>>> import numpy as np
>>> np.set_printoptions(precision=4, suppress=True, linewidth=200, floatmode="fixed")
>>> def rnd(a):
...     return np.round(a, 4) + 0
... 
>>> ang = np.deg2rad(15)
>>> mat = np.eye(5)
>>> mat[np.ix_([0, 1], [0, 1])] = [[np.cos(ang), -np.sin(ang)], [np.sin(ang), np.cos(ang)]]
>>> rnd(mat)
array([[ 0.9659, -0.2588,  0.0000,  0.0000,  0.0000],
       [ 0.2588,  0.9659,  0.0000,  0.0000,  0.0000],
       [ 0.0000,  0.0000,  1.0000,  0.0000,  0.0000],
       [ 0.0000,  0.0000,  0.0000,  1.0000,  0.0000],
       [ 0.0000,  0.0000,  0.0000,  0.0000,  1.0000]])
>>> Q, R = np.linalg.qr(mat)
>>> rnd(Q @ R)
array([[ 0.9659, -0.2588,  0.0000,  0.0000,  0.0000],
       [ 0.2588,  0.9659,  0.0000,  0.0000,  0.0000],
       [ 0.0000,  0.0000,  1.0000,  0.0000,  0.0000],
       [ 0.0000,  0.0000,  0.0000,  1.0000,  0.0000],
       [ 0.0000,  0.0000,  0.0000,  0.0000,  1.0000]])
>>> np.trace(Q @ Q.T)
np.float64(5.0)
>>> np.allclose(R.T @ R, mat.T @ mat)
True
>>> data = np.load("a.npy")
>>> rnd(data)
array([[-0.3338,  0.0664, -0.1934,  0.0119,  0.2958],
       [ 0.0371, -0.4912, -0.1883,  0.1649, -0.5499],
       [-0.1484, -0.0042, -0.3380, -0.2231,  0.1357],
       [-0.0371,  0.5291,  0.1396, -0.3770, -0.6823],
       [ 0.2967,  0.3870,  0.0853,  0.7120, -0.0506],
       [ 0.0371,  0.2661, -0.6794, -0.1355, -0.0135],
       [-0.4821, -0.2029,  0.0167,  0.0027, -0.1743],
       [-0.1484,  0.1094,  0.2063, -0.0148,  0.1901],
       [ 0.5934,  0.0545, -0.0776, -0.3751,  0.1848],
       [-0.4080,  0.4429, -0.0038,  0.1118,  0.0764],
       [ 0.0371,  0.0389, -0.5251,  0.3196, -0.1300]])
>>> # columns are unit length and at right angles
>>> d = np.linalg.norm(data[:, None] - data[None], axis=-1)
>>> rnd(np.linalg.norm(data, axis=1))
array([0.4908, 0.7796, 0.4521, 0.9531, 0.8686, 0.7431, 0.5516, 0.3360, 0.7321, 0.6172, 0.6306])
>>> (d + 1e9 * np.eye(11)).round(6).argmin(axis=1)
array([ 2,  6,  0,  9, 10,  2,  0,  0,  2,  0,  5])
>>> d.mean(axis=1).argmax()
np.int64(3)
>>> rnd(np.linalg.norm(data - data.mean(axis=0), axis=1))
array([0.4638, 0.7914, 0.3992, 0.8903, 0.8552, 0.5898, 0.5662, 0.4437, 0.7992, 0.5360, 0.5048])
>>> np.unravel_index(d.round(6).argmax(), d.shape)
(np.int64(3), np.int64(4))
>>> rnd(d[8])
array([1.0175, 1.2046, 0.8043, 1.1924, 1.2092, 0.9017, 1.2262, 0.8738, 0.0000, 1.1865, 1.0448])
>>> rnd(d[:5, :5])
array([[0.0000, 1.0895, 0.3757, 1.2333, 1.0899],
       [1.0895, 0.0000, 0.9564, 1.2105, 1.2091],
       [0.3757, 0.9564, 0.0000, 1.1035, 1.1997],
       [1.2333, 1.2105, 1.1035, 0.0000, 1.3113],
       [1.0899, 1.2091, 1.1997, 1.3113, 0.0000]])
>>> vec = np.array([3, -7, -9, 5, 0])
>>> y = data @ vec
>>> rnd(y)
array([ 0.3343,  6.0695,  1.5104, -6.9563,  0.9737,  3.6850, -0.1635, -3.1415,  0.2212, -3.7313,  6.1630])
>>> rnd(np.linalg.lstsq(data, y)[0])
array([ 3.0000, -7.0000, -9.0000,  5.0000,  0.0000])
>>> rng = np.random.default_rng(686)
>>> y = y + 0.05 * rng.normal(size=11)
>>> rnd(y)
array([ 0.3349,  6.0583,  1.5101, -6.9323,  0.9588,  3.7077, -0.1234, -3.1575,  0.3135, -3.7968,  6.1296])
>>> c, *_ = np.linalg.lstsq(data, y)
>>> rnd(np.linalg.norm(y - data @ c))
np.float64(0.0874)
>>> c.round()
array([ 3.0000, -7.0000, -9.0000,  5.0000, -0.0000])
>>> u = np.array([0, 0, 2, 2, 2])
>>> B = mat + np.outer(u, np.eye(5)[0])
>>> np.linalg.matrix_rank(B - mat)
np.int64(1)
>>> rnd(B)
array([[ 0.9659, -0.2588,  0.0000,  0.0000,  0.0000],
       [ 0.2588,  0.9659,  0.0000,  0.0000,  0.0000],
       [ 2.0000,  0.0000,  1.0000,  0.0000,  0.0000],
       [ 2.0000,  0.0000,  0.0000,  1.0000,  0.0000],
       [ 2.0000,  0.0000,  0.0000,  0.0000,  1.0000]])
>>> np.linalg.matrix_rank(np.linalg.inv(B) - np.linalg.inv(mat), tol=1e-8)
np.int64(1)
>>> rnd(data[:, 3] @ data[:, 0])
np.float64(0.0)
>>> print(rnd(np.linalg.svd(data, compute_uv=False)))
[1.0000 1.0000 1.0000 1.0000 1.0000]
>>> rnd(data.T @ data)
array([[1.0000, 0.0000, 0.0000, 0.0000, 0.0000],
       [0.0000, 1.0000, 0.0000, 0.0000, 0.0000],
       [0.0000, 0.0000, 1.0000, 0.0000, 0.0000],
       [0.0000, 0.0000, 0.0000, 1.0000, 0.0000],
       [0.0000, 0.0000, 0.0000, 0.0000, 1.0000]])
>>> W0 = np.load("sample11.npy")
>>> print(W0)
[[ 5 11 11  5 11 12  9]
 [11 26 26 11 26 24 15]
 [11 26 26 11 26 24 15]
 [ 5 11 11  5 11 12  9]
 [11 26 26 11 26 24 15]
 [12 24 24 12 24 32 28]
 [ 9 15 15  9 15 28 29]]
>>> (W0 + W0.T) / 2
array([[ 5.0000, 11.0000, 11.0000,  5.0000, 11.0000, 12.0000,  9.0000],
       [11.0000, 26.0000, 26.0000, 11.0000, 26.0000, 24.0000, 15.0000],
       [11.0000, 26.0000, 26.0000, 11.0000, 26.0000, 24.0000, 15.0000],
       [ 5.0000, 11.0000, 11.0000,  5.0000, 11.0000, 12.0000,  9.0000],
       [11.0000, 26.0000, 26.0000, 11.0000, 26.0000, 24.0000, 15.0000],
       [12.0000, 24.0000, 24.0000, 12.0000, 24.0000, 32.0000, 28.0000],
       [ 9.0000, 15.0000, 15.0000,  9.0000, 15.0000, 28.0000, 29.0000]])
>>> assert W0 == W0.T
Traceback (most recent call last):
  File "<python-input-43>", line 1, in <module>
    assert W0 == W0.T
           ^^^^^^^^^^
ValueError: The truth value of an array with more than one element is ambiguous. Use a.any() or a.all()
>>> np.allclose(W0 @ W0.T, W0.T @ W0)
True
>>> rnd(np.abs(np.linalg.eigvals(W0)).max())
np.float64(127.7658)
>>> print(rnd(np.sort(np.abs(np.linalg.eigvals(W0)))))
[  0.0000   0.0000   0.0000   0.0000   0.0000  21.2342 127.7658]
>>> A = np.load("mat.npy")
>>> print(A)
[[  5  -4  -1  -4   0  -3   7  -8]
 [ -7   5   8   1  -3   4 -12  19]
 [  0   9  -3  13  -3  11 -11   3]
 [ 10   2  -8   8  -2   6   3 -16]
 [  3  -2   3  -4  -2  -1   2   0]
 [-11  -4   7 -10   4  -9   0  14]
 [  1   1   4  -1  -3   2  -3   5]]
>>> U, sig, Vh = np.linalg.svd(A, full_matrices=False)
>>> np.abs(U[:, 0]).round(6).argmax()
np.int64(1)
>>> rnd(sig / sig[0])
array([1.0000, 0.7828, 0.2304, 0.0000, 0.0000, 0.0000, 0.0000])
>>> rnd(Vh @ Vh.T)
array([[1.0000, 0.0000, 0.0000, 0.0000, 0.0000, 0.0000, 0.0000],
       [0.0000, 1.0000, 0.0000, 0.0000, 0.0000, 0.0000, 0.0000],
       [0.0000, 0.0000, 1.0000, 0.0000, 0.0000, 0.0000, 0.0000],
       [0.0000, 0.0000, 0.0000, 1.0000, 0.0000, 0.0000, 0.0000],
       [0.0000, 0.0000, 0.0000, 0.0000, 1.0000, 0.0000, 0.0000],
       [0.0000, 0.0000, 0.0000, 0.0000, 0.0000, 1.0000, 0.0000],
       [0.0000, 0.0000, 0.0000, 0.0000, 0.0000, 0.0000, 1.0000]])
>>> np.allclose(U * sig @ Vh, A)
True
